In [1]: import numpy as np

In [2]: np.set_printoptions(precision=2, suppress=True, linewidth=100, legacy="1.25")

In [3]: rnd = lambda a: np.round(a, 2) + 0

In [4]: M = np.load("data.npy")

In [5]: M
Out[5]: 
array([[ 2.55, -3.93,  1.47, -3.48],
       [-1.76,  1.22,  1.94, -0.84],
       [-0.43,  4.25, -4.46,  3.46],
       [-1.53,  4.07,  0.22,  0.05],
       [ 0.06,  1.3 ,  3.82, -3.53],
       [ 1.89,  0.58, -1.36,  2.21],
       [ 2.9 , -5.68,  0.15,  0.42],
       [-0.98, -1.54,  1.4 , -1.91],
       [ 1.13, -2.77,  6.29, -4.84],
       [ 0.22,  4.45,  1.48, -0.74],
       [-1.12,  5.4 , -0.84,  1.29]])

In [6]: x0 = np.array([0, -1, -1, 1])

In [7]: rnd((M * x0).sum(axis=1))
Out[7]: array([-1.02, -4.  ,  3.67, -4.24, -8.65,  2.99,  5.95, -1.77, -8.36, -6.67, -3.27])

In [8]: rnd(np.einsum("ij,j->i", M, x0))
Out[8]: array([-1.02, -4.  ,  3.67, -4.24, -8.65,  2.99,  5.95, -1.77, -8.36, -6.67, -3.27])

In [9]: gram = np.cov(M, rowvar=False)

In [10]: rnd(M.std(axis=0))
Out[10]: array([1.56, 3.57, 2.65, 2.45])

In [11]: np.argwhere(np.triu(np.abs(np.corrcoef(M.T)) > 0.8, 1))
Out[11]: array([[2, 3]])

In [12]: rnd(np.polyfit(M[:, 1], M[:, 0], 1))
Out[12]: array([-0.32,  0.48])

In [13]: lab = M[:, 3] > np.median(M[:, 3])

In [14]: f = M[lab].mean(axis=0) - M[~lab].mean(axis=0)

In [15]: rnd(f)
Out[15]: array([ 0.14,  1.94, -3.99,  4.04])

In [16]: np.argsort(-np.abs(f).round(6), kind="stable")
Out[16]: array([3, 2, 1, 0])

In [17]: print(((M - M.mean(axis=0)) @ f > 0).astype(int))
[0 0 1 1 0 1 0 0 0 1 1]
